$ python -q
>>> import numpy as np
>>> from numpy import linalg as LA
>>> np.set_printoptions(precision=1, suppress=True, linewidth=100)
>>> rd = lambda a: np.round(a, 1) + 0
>>> J = np.loadtxt("sample16.csv", delimiter=",")
>>> J
array([[-3.,  0.,  0.,  0.],
       [ 0., -2.,  0.,  0.],
       [ 0.,  0.,  3.,  0.],
       [ 0.,  0.,  0.,  3.]])
>>> # 4 groups of indices that never mix
>>> rd(np.sort(LA.eigvals(J).real))
array([-3., -2.,  3.,  3.])
>>> (J != 0).astype(int)
array([[1, 0, 0, 0],
       [0, 1, 0, 0],
       [0, 0, 1, 0],
       [0, 0, 0, 1]])
>>> rd(LA.det(J))
np.float64(54.0)
>>> f = np.array([9, 0])
>>> np.cross(J[2, :3], J[1, :3])
array([ 6.,  0., -0.])
>>> np.correlate(J[2], J[1], "full")
array([ 0.,  0.,  0.,  0., -6.,  0.,  0.])
>>> np.polyval(f, J[2])
array([ 0.,  0., 27.,  0.])
>>> np.convolve(J[2], f)
array([ 0.,  0., 27.,  0.,  0.])
>>> np.array([np.convolve(row, f, "same") for row in J])
array([[-27.,   0.,   0.,   0.],
       [  0., -18.,   0.,   0.],
       [  0.,   0.,  27.,   0.],
       [  0.,   0.,   0.,  27.]])
>>> x0 = np.array([3, 2, 1, 3])
>>> y = J @ x0
>>> print(y)
[-9. -4.  3.  9.]
>>> rd(LA.solve(J, -3 * y))
array([-9., -6., -3., -9.])
>>> rd(LA.solve(J.T, J[0]))
array([1., 0., 0., 0.])
>>> print(rd(LA.solve(J, y)))
[3. 2. 1. 3.]
>>> rd(LA.solve(J, J[:, 1]))
array([0., 1., 0., 0.])
>>> Z = np.array([[-1, 0, -3, 3], [-3, 3, 2, 0], [-3, 2, 0, 1]])
>>> arr = np.repeat(Z, 19 // 3, axis=0)
>>> rng = np.random.default_rng(7093)
>>> arr = arr + 0.1 * rng.normal(size=arr.shape)
>>> rd(arr)
array([[-0.9,  0. , -3.1,  3. ],
       [-1. ,  0. , -3. ,  3.1],
       [-0.9,  0. , -2.9,  2.8],
       [-1.1,  0. , -2.9,  3. ],
       [-0.8, -0.1, -2.8,  2.9],
       [-1. ,  0. , -3. ,  2.8],
       [-3.2,  3.1,  1.9,  0. ],
       [-3. ,  3. ,  2. , -0.1],
       [-3. ,  3. ,  2. ,  0. ],
       [-3. ,  2.9,  2.1, -0.1],
       [-2.9,  3. ,  2. , -0.1],
       [-3.1,  3.1,  1.9,  0. ],
       [-3. ,  2.1,  0.1,  1.1],
       [-3. ,  1.9, -0.1,  1. ],
       [-3. ,  2. ,  0.1,  1.1],
       [-3.1,  2. ,  0.2,  1. ],
       [-3. ,  2. ,  0.1,  0.9],
       [-3.2,  2. , -0.1,  1. ]])
>>> x0 = np.array([2, 0, -1, -2])
>>> y = arr @ x0
>>> beta, lr = np.zeros(4), 1 / LA.norm(arr, 2) ** 2
>>> for i in range(8):
...     beta -= lr * arr.T @ (arr @ beta - y)
...     if i % 2 == 0: print(i, round(LA.norm(arr @ beta - y), 1))
... 
0 4.3
2 0.9
4 0.6
6 0.6
>>> rd(LA.cond(arr))
np.float64(55.9)
>>> cen = (arr - arr.mean(axis=0)) / arr.std(axis=0)
>>> rd(cen.std(axis=0))
array([1., 1., 1., 1.])
>>> np.argwhere(np.abs(cen) > 2)
array([], shape=(0, 2), dtype=int64)
>>> beta = LA.lstsq(np.delete(cen, 1, axis=1), cen[:, 1])[0]
>>> rd(1 - np.var(cen[:, 1] - np.delete(cen, 1, axis=1) @ beta))
np.float64(1.0)
>>> x0 = np.array([1, 0, -2, 1])
>>> y = arr @ x0
>>> try:
...     LA.solve(arr, y)
... except LA.LinAlgError as e:
...     print("failed:", e)
... 
failed: Last 2 dimensions of the array must be square
>>> rd(LA.pinv(arr) @ arr)
array([[1., 0., 0., 0.],
       [0., 1., 0., 0.],
       [0., 0., 1., 0.],
       [0., 0., 0., 1.]])
>>> rd(LA.solve(arr.T @ arr, arr.T @ y))
array([ 1.,  0., -2.,  1.])
>>> y = y + 0.3 * rng.normal(size=18)
>>> rd(y)
array([ 8.5,  8. ,  7.7,  7.7,  7. ,  7.1, -7. , -7. , -7.4, -7. , -7. , -6.8, -1.8, -2. , -2.3,
       -2.2, -2.5, -2.6])
>>> beta, *_ = LA.lstsq(arr, y)
>>> rd(beta)
array([ 0.7, -1. , -0.8,  2. ])
>>> rd(np.abs(LA.svd(arr)[2][-1]))
array([0.2, 0.6, 0.6, 0.5])
>>> [round(float(x), 1) for x in LA.svd(arr, compute_uv=False)[:3]]
[14.3, 11.1, 1.0]
>>> LA.matrix_rank(arr, rtol=0.1)
np.int64(2)
>>> np.argsort(-LA.norm(arr, axis=0).round(6), kind="stable")[:3]
array([0, 1, 2])
